>>> import numpy as np
>>> import numpy.linalg as la
>>> np.set_printoptions(precision=4, suppress=True, linewidth=140)
>>> def rnd(a):
...     return np.round(a, 4) + 0
... 
>>> J = np.array([[1, 0, 0, 0], [5, 1, 0, 0], [1, 7, 1, 0], [-7, -1, -5, 1]])
>>> print(np.poly(J))
[ 1. -4.  6. -4.  1.]
>>> print(rnd(la.eigvals(J)))
[1. 1. 1. 1.]
>>> print(rnd(la.det(J)))
1.0
>>> print((J + J.T) / 2)
[[ 1.   2.5  0.5 -3.5]
 [ 2.5  1.   3.5 -0.5]
 [ 0.5  3.5  1.  -2.5]
 [-3.5 -0.5 -2.5  1. ]]
>>> assert J == J.T
Traceback (most recent call last):
  File "<python-input-9>", line 1, in <module>
    assert J == J.T
           ^^^^^^^^
ValueError: The truth value of an array with more than one element is ambiguous. Use a.any() or a.all()
>>> W0 = np.load("x.npy")
>>> print(W0)
[[ 2.28  1.29  2.4   4.77]
 [-0.64  0.16  5.12  2.08]
 [-0.39 -0.29 -1.18 -1.27]
 [ 0.45  0.12 -1.02  0.06]
 [-0.02 -0.15 -1.56 -0.95]]
>>> # rank 2
>>> print(rnd(la.norm(W0)))
8.6147
>>> print(rnd(W0.sum(axis=0)))
[1.68 1.13 3.76 4.69]
>>> print(np.unravel_index(np.abs(W0).argmax(), W0.shape))
(np.int64(1), np.int64(2))
>>> print(rnd(np.trace(la.pinv(W0) @ W0)))
2.0
>>> print(np.allclose(W0[:-1].T @ la.lstsq(W0[:-1].T, W0[-1])[0], W0[-1]))
True
>>> x0 = np.array([1, 2, 0, 2])
>>> h = np.maximum(W0 @ x0, 0)
>>> print(rnd(W0.T @ h))
[30.7389 19.2876 53.3946 76.7238]
>>> K = np.load("test1.npy")
>>> print(K)
[[-5  2 -3  5  4 -1]
 [ 2 -5  2 -3  5  4]
 [-3  2 -5  2 -3  5]
 [ 5 -3  2 -5  2 -3]
 [ 4  5 -3  2 -5  2]
 [-1  4  5 -3  2 -5]]
>>> # equal to its transpose
>>> x0 = np.array([1, 2, 3, -2, 0, 0])
>>> target = K @ x0
>>> coef, lr = np.zeros(6), 1 / la.norm(K, 2) ** 2
>>> for i in range(6):
...     coef -= lr * K.T @ (K @ coef - target)
...     if i % 1 == 0: print(i, round(la.norm(K @ coef - target), 4))
... 
0 17.1024
1 12.421
2 10.0455
3 8.748
4 7.9135
5 7.279
>>> print(rnd(la.cond(K)))
6.546
>>> print(np.all(la.eigvalsh(K) > 0))
False
>>> print([round(float(la.det(K[:i, :i])), 2) + 0 for i in range(1, 7)])
[-5.0, 21.0, -64.0, -45.0, 1701.0, 58320.0]
>>> M2 = K / np.sqrt((K ** 2).mean(axis=1, keepdims=True))
>>> print(la.matrix_rank(M2) == la.matrix_rank(K))
True
>>> print(la.matrix_rank(K - K.mean(axis=1, keepdims=True)))
5
>>> O, r_ = la.qr(K)
>>> print(rnd(O.T @ O))
[[1. 0. 0. 0. 0. 0.]
 [0. 1. 0. 0. 0. 0.]
 [0. 0. 1. 0. 0. 0.]
 [0. 0. 0. 1. 0. 0.]
 [0. 0. 0. 0. 1. 0.]
 [0. 0. 0. 0. 0. 1.]]
>>> print(np.allclose(r_.T @ r_, K.T @ K))
True
>>> print(rnd(np.abs(np.diag(r_))))
[8.9443 8.6711 7.8933 3.2931 5.304  5.4542]
>>> print(rnd(abs(r_[0, 0])), rnd(la.norm(K[:, 0])))
8.9443 8.9443
